$ python -q
>>> import numpy as np
>>> np.set_printoptions(precision=2, suppress=True, linewidth=120, floatmode="fixed")
>>> K = np.load("case17.npy")
>>> K.round(2) + 0
array([[-0.27, -0.19,  0.44,  0.18,  0.12,  0.18,  0.00,  0.38, -0.14,  0.67],
       [ 0.00, -0.49,  0.03, -0.26,  0.20,  0.52,  0.56, -0.12,  0.19, -0.15],
       [-0.30,  0.58, -0.10,  0.05, -0.16,  0.40,  0.34, -0.23, -0.46,  0.06],
       [-0.67, -0.08,  0.40, -0.31, -0.10, -0.21, -0.17, -0.40,  0.13, -0.15],
       [-0.20, -0.06, -0.32,  0.33, -0.40,  0.43, -0.30, -0.11,  0.53,  0.15],
       [-0.27,  0.00,  0.18,  0.68,  0.08, -0.12,  0.27,  0.25,  0.10, -0.51],
       [-0.10, -0.27, -0.04, -0.13, -0.11,  0.37, -0.48,  0.32, -0.48, -0.42],
       [-0.40, -0.27, -0.64,  0.13,  0.45, -0.21, -0.02, -0.13, -0.21,  0.15],
       [-0.20, -0.15, -0.27, -0.26, -0.60, -0.31,  0.38,  0.44, -0.02,  0.05],
       [-0.24,  0.46, -0.12, -0.36,  0.40,  0.13, -0.08,  0.49,  0.39, -0.09]])
>>> O, r_ = np.linalg.qr(K)
>>> O.round(2) + 0
array([[-0.27, -0.19,  0.44,  0.18,  0.12,  0.18,  0.00,  0.38, -0.14,  0.67],
       [ 0.00, -0.49,  0.03, -0.26,  0.20,  0.52,  0.56, -0.12,  0.19, -0.15],
       [-0.30,  0.58, -0.10,  0.05, -0.16,  0.40,  0.34, -0.23, -0.46,  0.06],
       [-0.67, -0.08,  0.40, -0.31, -0.10, -0.21, -0.17, -0.40,  0.13, -0.15],
       [-0.20, -0.06, -0.32,  0.33, -0.40,  0.43, -0.30, -0.11,  0.53,  0.15],
       [-0.27,  0.00,  0.18,  0.68,  0.08, -0.12,  0.27,  0.25,  0.10, -0.51],
       [-0.10, -0.27, -0.04, -0.13, -0.11,  0.37, -0.48,  0.32, -0.48, -0.42],
       [-0.40, -0.27, -0.64,  0.13,  0.45, -0.21, -0.02, -0.13, -0.21,  0.15],
       [-0.20, -0.15, -0.27, -0.26, -0.60, -0.31,  0.38,  0.44, -0.02,  0.05],
       [-0.24,  0.46, -0.12, -0.36,  0.40,  0.13, -0.08,  0.49,  0.39, -0.09]])
>>> np.round(O.T @ O, 2) + 0
array([[1.00, 0.00, 0.00, 0.00, 0.00, 0.00, 0.00, 0.00, 0.00, 0.00],
       [0.00, 1.00, 0.00, 0.00, 0.00, 0.00, 0.00, 0.00, 0.00, 0.00],
       [0.00, 0.00, 1.00, 0.00, 0.00, 0.00, 0.00, 0.00, 0.00, 0.00],
       [0.00, 0.00, 0.00, 1.00, 0.00, 0.00, 0.00, 0.00, 0.00, 0.00],
       [0.00, 0.00, 0.00, 0.00, 1.00, 0.00, 0.00, 0.00, 0.00, 0.00],
       [0.00, 0.00, 0.00, 0.00, 0.00, 1.00, 0.00, 0.00, 0.00, 0.00],
       [0.00, 0.00, 0.00, 0.00, 0.00, 0.00, 1.00, 0.00, 0.00, 0.00],
       [0.00, 0.00, 0.00, 0.00, 0.00, 0.00, 0.00, 1.00, 0.00, 0.00],
       [0.00, 0.00, 0.00, 0.00, 0.00, 0.00, 0.00, 0.00, 1.00, 0.00],
       [0.00, 0.00, 0.00, 0.00, 0.00, 0.00, 0.00, 0.00, 0.00, 1.00]])
>>> np.abs(np.diag(r_))
array([1.00, 1.00, 1.00, 1.00, 1.00, 1.00, 1.00, 1.00, 1.00, 1.00])
>>> O.shape, r_.shape
((10, 10), (10, 10))
>>> np.trace(O @ O.T)
np.float64(10.0)
>>> vec = np.array([8, -3, -4, -6, 0, -8, 5, -2, 1, 1])
>>> np.round(O.T @ (O @ vec), 2) + 0
array([ 8.00, -3.00, -4.00, -6.00,  0.00, -8.00,  5.00, -2.00,  1.00,  1.00])
>>> f, g = K[3], K[7]
>>> np.round(f @ g, 2)
np.float64(0.0)
>>> f @ f
np.float64(1.0)
>>> pr = (f @ g) / (f @ f) * f
>>> g - pr
array([-0.40, -0.27, -0.64,  0.13,  0.45, -0.21, -0.02, -0.13, -0.21,  0.15])
>>> np.linalg.matrix_rank(np.outer(f, g))
np.int64(1)
>>> np.round(np.linalg.norm(f + g) ** 2 + np.linalg.norm(f - g) ** 2, 2)
np.float64(4.0)
>>> round((g - pr) @ f, 2)
np.float64(-0.0)
>>> np.round(K[:, 7] @ K[:, 5], 2)
np.float64(-0.0)
>>> np.linalg.norm(K, axis=0)
array([1.00, 1.00, 1.00, 1.00, 1.00, 1.00, 1.00, 1.00, 1.00, 1.00])
>>> np.round(K.T @ K, 2) + 0
array([[1.00, 0.00, 0.00, 0.00, 0.00, 0.00, 0.00, 0.00, 0.00, 0.00],
       [0.00, 1.00, 0.00, 0.00, 0.00, 0.00, 0.00, 0.00, 0.00, 0.00],
       [0.00, 0.00, 1.00, 0.00, 0.00, 0.00, 0.00, 0.00, 0.00, 0.00],
       [0.00, 0.00, 0.00, 1.00, 0.00, 0.00, 0.00, 0.00, 0.00, 0.00],
       [0.00, 0.00, 0.00, 0.00, 1.00, 0.00, 0.00, 0.00, 0.00, 0.00],
       [0.00, 0.00, 0.00, 0.00, 0.00, 1.00, 0.00, 0.00, 0.00, 0.00],
       [0.00, 0.00, 0.00, 0.00, 0.00, 0.00, 1.00, 0.00, 0.00, 0.00],
       [0.00, 0.00, 0.00, 0.00, 0.00, 0.00, 0.00, 1.00, 0.00, 0.00],
       [0.00, 0.00, 0.00, 0.00, 0.00, 0.00, 0.00, 0.00, 1.00, 0.00],
       [0.00, 0.00, 0.00, 0.00, 0.00, 0.00, 0.00, 0.00, 0.00, 1.00]])
>>> np.linalg.svd(K, compute_uv=False)
array([1.00, 1.00, 1.00, 1.00, 1.00, 1.00, 1.00, 1.00, 1.00, 1.00])
>>> A = np.array([[-0.8, -0.7, -0.3, 0.3],
...     [-1.4, 1.2, 0.9, 1.1],
...     [-0.7, 0.0, 0.2, 0.6],
...     [0.2, 1.1, -1.6, 1.4],
...     [0.7, 1.7, -0.6, -0.3],
...     [0.0, 0.7, 0.1, 0.2],
...     [0.1, -1.8, -0.8, 0.1]])
>>> rng = np.random.default_rng(81)
>>> A[1] = A[4] + 0.1 * rng.normal(size=4)
>>> A
array([[-0.80, -0.70, -0.30,  0.30],
       [ 0.76,  1.78, -0.67, -0.25],
       [-0.70,  0.00,  0.20,  0.60],
       [ 0.20,  1.10, -1.60,  1.40],
       [ 0.70,  1.70, -0.60, -0.30],
       [ 0.00,  0.70,  0.10,  0.20],
       [ 0.10, -1.80, -0.80,  0.10]])
>>> U, sigma, VT = np.linalg.svd(A, full_matrices=False)
>>> np.abs(VT[0])
array([0.29, 0.91, 0.28, 0.06])
>>> sigma
array([3.63, 2.21, 1.47, 0.49])
>>> np.round(U.T @ U, 2) + 0
array([[1.00, 0.00, 0.00, 0.00],
       [0.00, 1.00, 0.00, 0.00],
       [0.00, 0.00, 1.00, 0.00],
       [0.00, 0.00, 0.00, 1.00]])
>>> U.shape, sigma.shape, VT.shape
((7, 4), (4,), (4, 4))
>>> round(np.sqrt((sigma ** 2).sum()), 2), round(float(np.linalg.norm(A)), 2)
(np.float64(4.53), 4.53)
